In [1]: import numpy as np

In [2]: import numpy.linalg as la

In [3]: np.set_printoptions(suppress=True, linewidth=140)

In [4]: def rnd(a):
   ...:     return np.round(a, 2) + 0
   ...: 

In [5]: C = 5 * np.array([[-1.0, -0.7, 0.6, 1.2, 2.2], [0.4, -1.2, 0.7, 0.3, 0.2]])

In [6]: rng = np.random.default_rng(799)

In [7]: z = rng.integers(0, 2, 11)

In [8]: A = C[z] + rng.normal(size=(11, 5))

In [9]: print(rnd(A))
[[-5.39 -4.12  2.89  7.03 10.2 ]
 [-6.22 -3.49  3.64  7.15 11.79]
 [ 1.87 -5.81  3.09  0.76  0.88]
 [ 1.39 -5.67  3.11  1.35  2.86]
 [ 2.68 -6.48  4.73  1.58  0.74]
 [ 2.08 -5.51  2.6   1.25  0.67]
 [ 1.75 -6.62  2.75  1.62  0.84]
 [-6.23 -4.08  3.09  4.52 11.  ]
 [ 1.8  -5.13  2.59  1.55  1.15]
 [ 1.29 -5.58  6.04  1.01 -1.06]
 [ 2.36 -6.72  4.69  1.45  0.83]]

In [10]: vec = np.array([0, 1, 2, 0, 2])

In [11]: y = A @ vec

In [12]: rnd(la.solve(A.T @ A, A.T @ y))
Out[12]: array([0., 1., 2., 0., 2.])

In [13]: rnd(la.lstsq(A, y)[0])
Out[13]: array([0., 1., 2., 0., 2.])

In [14]: print(rnd(la.pinv(A) @ A))
[[1. 0. 0. 0. 0.]
 [0. 1. 0. 0. 0.]
 [0. 0. 1. 0. 0.]
 [0. 0. 0. 1. 0.]
 [0. 0. 0. 0. 1.]]

In [15]: rnd(y)
Out[15]: array([22.07, 27.37,  2.13,  6.27,  4.46,  1.03,  0.56, 24.09,  2.34,  4.4 ,  4.33])

In [16]: y = y + 0.05 * rng.normal(size=11)

In [17]: print(rnd(y))
[22.1  27.34  2.17  6.22  4.49  1.    0.66 24.08  2.32  4.54  4.35]

In [18]: coef, *_ = la.lstsq(A, y)

In [19]: coef.round()
Out[19]: array([-0.,  1.,  2.,  0.,  2.])

In [20]: rnd(la.norm(y - A @ coef))
Out[20]: np.float64(0.07)

In [21]: rnd(coef)
Out[21]: array([-0.06,  0.97,  2.  ,  0.02,  1.95])

In [22]: blk = np.stack([A, 4 * A, A[::-1]])

In [23]: (blk @ A.T).shape
Out[23]: (3, 11, 11)

In [24]: la.matrix_rank(blk)
Out[24]: array([5, 5, 5])

In [25]: rnd(np.einsum("bij,cij->bc", blk, blk))
Out[25]: 
array([[ 1132.96,  4531.83,   531.63],
       [ 4531.83, 18127.32,  2126.53],
       [  531.63,  2126.53,  1132.96]])

In [26]: rnd(la.norm(blk, axis=(1, 2)))
Out[26]: array([ 33.66, 134.64,  33.66])

In [27]: F = np.loadtxt("case16.csv", delimiter=",")

In [28]: F
Out[28]: 
array([[0., 0., 0., 1., 0., 0.],
       [0., 0., 0., 1., 0., 0.],
       [0., 0., 0., 0., 0., 0.],
       [1., 1., 0., 0., 0., 0.],
       [0., 0., 0., 0., 0., 0.],
       [0., 0., 0., 0., 0., 0.]])

In [29]: # rows and columns are dependent

In [30]: np.flatnonzero(la.matrix_power((F != 0) + (F.T != 0) + np.eye(6), 6)[5])
Out[30]: array([5])

In [31]: (la.matrix_power((F != 0) + (F.T != 0) + np.eye(6), 6) > 0).astype(int)
Out[31]: 
array([[1, 1, 0, 1, 0, 0],
       [1, 1, 0, 1, 0, 0],
       [0, 0, 1, 0, 0, 0],
       [1, 1, 0, 1, 0, 0],
       [0, 0, 0, 0, 1, 0],
       [0, 0, 0, 0, 0, 1]])

In [32]: rnd(np.sort(la.eigvals(F).real))
Out[32]: array([-1.41,  0.  ,  0.  ,  0.  ,  0.  ,  1.41])

In [33]: F @ F
Out[33]: 
array([[1., 1., 0., 0., 0., 0.],
       [1., 1., 0., 0., 0., 0.],
       [0., 0., 0., 0., 0., 0.],
       [0., 0., 0., 2., 0., 0.],
       [0., 0., 0., 0., 0., 0.],
       [0., 0., 0., 0., 0., 0.]])

In [34]: evals, evecs = la.eigh(F)

In [35]: vec = np.array([3, -3, 0, 3, -3, 0])

In [36]: vec @ F @ vec
Out[36]: np.float64(0.0)

In [37]: rnd(evecs * np.abs(evals) @ evecs.T)
Out[37]: 
array([[0.71, 0.71, 0.  , 0.  , 0.  , 0.  ],
       [0.71, 0.71, 0.  , 0.  , 0.  , 0.  ],
       [0.  , 0.  , 0.  , 0.  , 0.  , 0.  ],
       [0.  , 0.  , 0.  , 1.41, 0.  , 0.  ],
       [0.  , 0.  , 0.  , 0.  , 0.  , 0.  ],
       [0.  , 0.  , 0.  , 0.  , 0.  , 0.  ]])

In [38]: (np.sign(evecs[:, -1].round(6)) == np.sign(evecs[0, -1].round(6))).astype(int)
Out[38]: array([1, 1, 0, 1, 0, 0])

In [39]: U, sig, VT = la.svd(F)

In [40]: rnd(sig)
Out[40]: array([1.41, 1.41, 0.  , 0.  , 0.  , 0.  ])

In [41]: print(np.argmax(sig[:-1] / (sig[1:] + 1e-6)) + 1)
2

In [42]: other = U[:, :2] @ np.diag(sig[:2]) @ VT[:2]

In [43]: print(la.matrix_rank(F, rtol=0.05))
2

In [44]: rnd(la.norm(F - other) / la.norm(F))
Out[44]: np.float64(0.0)

In [45]: np.unravel_index(np.abs(F).argmax(), F.shape)
Out[45]: (np.int64(0), np.int64(3))

In [46]: F.shape
Out[46]: (6, 6)

In [47]: print(rnd(la.svd(F, compute_uv=False)))
[1.41 1.41 0.   0.   0.   0.  ]

In [48]: la.matrix_rank(F)
Out[48]: np.int64(2)

In [49]: print(np.diff(F, axis=0))
[[ 0.  0.  0.  0.  0.  0.]
 [ 0.  0.  0. -1.  0.  0.]
 [ 1.  1.  0.  0.  0.  0.]
 [-1. -1.  0.  0.  0.  0.]
 [ 0.  0.  0.  0.  0.  0.]]

In [50]: print(rnd(la.eigvalsh(F).min()))
-1.41

In [51]: m1 = np.load("m.npy")

In [52]: m1
Out[52]: 
array([[ 12.78,  -1.22, -25.63,  -1.29],
       [  6.12,  15.12,  -9.12,  -0.29],
       [ 13.67, -32.08, -13.62,   2.29],
       [ -9.45, -17.27,  -5.68,  19.6 ],
       [ 17.43, -24.04,  17.35, -23.11],
       [-18.45, -17.72,  -3.18,  -4.82],
       [-13.18, -10.19, -16.47, -14.4 ],
       [ -3.97,  -8.32,   5.34,  21.59],
       [ 12.66,  44.5 ,  -0.64,   7.91],
       [-20.68,   3.62,  -2.17,  14.89],
       [-19.9 , -19.85,   2.45,  18.74],
       [-16.19, -16.97,  -7.37,   3.23],
       [  6.5 ,  -9.67,   8.26,  16.66],
       [ 20.33,  11.17,  18.21,  -1.05],
       [ -7.4 ,  -4.09,  20.73,   2.99],
       [-14.72,  18.21,   1.18,   1.66],
       [  1.04,  -1.48,  -0.1 ,  50.74],
       [-10.74, -29.82, -17.23,   4.46],
       [ -8.88,   6.43,  11.45,  11.76],
       [-15.24,  18.2 ,  -7.39,  18.35],
       [  5.78,   6.34, -28.54, -24.12]])

In [53]: other = np.c_[m1[:, :3] @ np.array([[0, -2, 1], [0, -2, -2], [0, -2, -1]]), np.array([-1, -1, 1, 0, 0, -1, -2, 1, 2, 1, -2, 1, -1, 0, 1, 1, -1, 0, 1, 2, -1])]

In [54]: rnd(other)
Out[54]: 
array([[   0.  ,   28.14,   40.85,   -1.  ],
       [   0.  ,  -24.24,  -15.  ,   -1.  ],
       [   0.  ,   64.06,   91.45,    1.  ],
       [   0.  ,   64.8 ,   30.77,    0.  ],
       [   0.  ,  -21.48,   48.16,    0.  ],
       [   0.  ,   78.7 ,   20.17,   -1.  ],
       [   0.  ,   79.68,   23.67,   -2.  ],
       [   0.  ,   13.9 ,    7.33,    1.  ],
       [   0.  , -113.04,  -75.7 ,    2.  ],
       [   0.  ,   38.46,  -25.75,    1.  ],
       [   0.  ,   74.6 ,   17.35,   -2.  ],
       [   0.  ,   81.06,   25.12,    1.  ],
       [   0.  ,  -10.18,   17.58,   -1.  ],
       [   0.  ,  -99.42,  -20.22,    0.  ],
       [   0.  ,  -18.48,  -19.95,    1.  ],
       [   0.  ,   -9.34,  -52.32,    1.  ],
       [   0.  ,    1.08,    4.1 ,   -1.  ],
       [   0.  ,  115.58,   66.13,    0.  ],
       [   0.  ,  -18.  ,  -33.19,    1.  ],
       [   0.  ,    8.86,  -44.25,    2.  ],
       [   0.  ,   32.84,   21.64,   -1.  ]])

In [55]: print(la.matrix_rank(np.c_[m1, other]))
5

In [56]: rnd(la.norm(la.qr(m1)[0].T @ other, axis=0) ** 2 / ((other ** 2).sum(axis=0) + 1e-12))
Out[56]: array([0. , 1. , 1. , 0.2])

In [57]: print(rnd(la.norm(other - m1 @ la.lstsq(m1, other)[0], axis=0)))
[0.   0.   0.   4.83]

In [58]: rnd(la.lstsq(m1, other[:, 0])[0])
Out[58]: array([0., 0., 0., 0.])

In [59]: C = A[[6, 2]].astype(float)

In [60]: for _ in range(4):
    ...:     z = la.norm(A[:, None] - C, axis=-1).argmin(axis=1)
    ...:     C = np.array([A[z == j].mean(axis=0) for j in range(2)])
    ...: 

In [61]: print(z)
[0 0 1 1 1 1 1 0 1 1 1]

In [62]: np.bincount(z)
Out[62]: array([3, 8])

In [63]: m1.ravel(order="F")
Out[63]: 
array([ 12.78,   6.12,  13.67,  -9.45,  17.43, -18.45, -13.18,  -3.97,  12.66, -20.68, -19.9 , -16.19,   6.5 ,  20.33,  -7.4 , -14.72,
         1.04, -10.74,  -8.88, -15.24,   5.78,  -1.22,  15.12, -32.08, -17.27, -24.04, -17.72, -10.19,  -8.32,  44.5 ,   3.62, -19.85,
       -16.97,  -9.67,  11.17,  -4.09,  18.21,  -1.48, -29.82,   6.43,  18.2 ,   6.34, -25.63,  -9.12, -13.62,  -5.68,  17.35,  -3.18,
       -16.47,   5.34,  -0.64,  -2.17,   2.45,  -7.37,   8.26,  18.21,  20.73,   1.18,  -0.1 , -17.23,  11.45,  -7.39, -28.54,  -1.29,
        -0.29,   2.29,  19.6 , -23.11,  -4.82, -14.4 ,  21.59,   7.91,  14.89,  18.74,   3.23,  16.66,  -1.05,   2.99,   1.66,  50.74,
         4.46,  11.76,  18.35, -24.12])

In [64]: m1.reshape(-1, 2)
Out[64]: 
array([[ 12.78,  -1.22],
       [-25.63,  -1.29],
       [  6.12,  15.12],
       [ -9.12,  -0.29],
       [ 13.67, -32.08],
       [-13.62,   2.29],
       [ -9.45, -17.27],
       [ -5.68,  19.6 ],
       [ 17.43, -24.04],
       [ 17.35, -23.11],
       [-18.45, -17.72],
       [ -3.18,  -4.82],
       [-13.18, -10.19],
       [-16.47, -14.4 ],
       [ -3.97,  -8.32],
       [  5.34,  21.59],
       [ 12.66,  44.5 ],
       [ -0.64,   7.91],
       [-20.68,   3.62],
       [ -2.17,  14.89],
       [-19.9 , -19.85],
       [  2.45,  18.74],
       [-16.19, -16.97],
       [ -7.37,   3.23],
       [  6.5 ,  -9.67],
       [  8.26,  16.66],
       [ 20.33,  11.17],
       [ 18.21,  -1.05],
       [ -7.4 ,  -4.09],
       [ 20.73,   2.99],
       [-14.72,  18.21],
       [  1.18,   1.66],
       [  1.04,  -1.48],
       [ -0.1 ,  50.74],
       [-10.74, -29.82],
       [-17.23,   4.46],
       [ -8.88,   6.43],
       [ 11.45,  11.76],
       [-15.24,  18.2 ],
       [ -7.39,  18.35],
       [  5.78,   6.34],
       [-28.54, -24.12]])

In [65]: m1.reshape(2, -1)
Out[65]: 
array([[ 12.78,  -1.22, -25.63,  -1.29,   6.12,  15.12,  -9.12,  -0.29,  13.67, -32.08, -13.62,   2.29,  -9.45, -17.27,  -5.68,  19.6 ,
         17.43, -24.04,  17.35, -23.11, -18.45, -17.72,  -3.18,  -4.82, -13.18, -10.19, -16.47, -14.4 ,  -3.97,  -8.32,   5.34,  21.59,
         12.66,  44.5 ,  -0.64,   7.91, -20.68,   3.62,  -2.17,  14.89, -19.9 , -19.85],
       [  2.45,  18.74, -16.19, -16.97,  -7.37,   3.23,   6.5 ,  -9.67,   8.26,  16.66,  20.33,  11.17,  18.21,  -1.05,  -7.4 ,  -4.09,
         20.73,   2.99, -14.72,  18.21,   1.18,   1.66,   1.04,  -1.48,  -0.1 ,  50.74, -10.74, -29.82, -17.23,   4.46,  -8.88,   6.43,
         11.45,  11.76, -15.24,  18.2 ,  -7.39,  18.35,   5.78,   6.34, -28.54, -24.12]])

In [66]: blk = m1.reshape(21, 2, -1)

In [67]: blk[:, 0]
Out[67]: 
array([[ 12.78,  -1.22],
       [  6.12,  15.12],
       [ 13.67, -32.08],
       [ -9.45, -17.27],
       [ 17.43, -24.04],
       [-18.45, -17.72],
       [-13.18, -10.19],
       [ -3.97,  -8.32],
       [ 12.66,  44.5 ],
       [-20.68,   3.62],
       [-19.9 , -19.85],
       [-16.19, -16.97],
       [  6.5 ,  -9.67],
       [ 20.33,  11.17],
       [ -7.4 ,  -4.09],
       [-14.72,  18.21],
       [  1.04,  -1.48],
       [-10.74, -29.82],
       [ -8.88,   6.43],
       [-15.24,  18.2 ],
       [  5.78,   6.34]])

In [68]: np.einsum("ihd,jhd->hij", blk, blk).shape
Out[68]: (2, 21, 21)

In [69]: blk.shape
Out[69]: (21, 2, 2)

In [70]: blk.transpose(1, 0, 2)
Out[70]: 
array([[[ 12.78,  -1.22],
        [  6.12,  15.12],
        [ 13.67, -32.08],
        [ -9.45, -17.27],
        [ 17.43, -24.04],
        [-18.45, -17.72],
        [-13.18, -10.19],
        [ -3.97,  -8.32],
        [ 12.66,  44.5 ],
        [-20.68,   3.62],
        [-19.9 , -19.85],
        [-16.19, -16.97],
        [  6.5 ,  -9.67],
        [ 20.33,  11.17],
        [ -7.4 ,  -4.09],
        [-14.72,  18.21],
        [  1.04,  -1.48],
        [-10.74, -29.82],
        [ -8.88,   6.43],
        [-15.24,  18.2 ],
        [  5.78,   6.34]],

       [[-25.63,  -1.29],
        [ -9.12,  -0.29],
        [-13.62,   2.29],
        [ -5.68,  19.6 ],
        [ 17.35, -23.11],
        [ -3.18,  -4.82],
        [-16.47, -14.4 ],
        [  5.34,  21.59],
        [ -0.64,   7.91],
        [ -2.17,  14.89],
        [  2.45,  18.74],
        [ -7.37,   3.23],
        [  8.26,  16.66],
        [ 18.21,  -1.05],
        [ 20.73,   2.99],
        [  1.18,   1.66],
        [ -0.1 ,  50.74],
        [-17.23,   4.46],
        [ 11.45,  11.76],
        [ -7.39,  18.35],
        [-28.54, -24.12]]])

In [71]: np.swapaxes(blk, 1, 2)[2]
Out[71]: 
array([[ 13.67, -13.62],
       [-32.08,   2.29]])
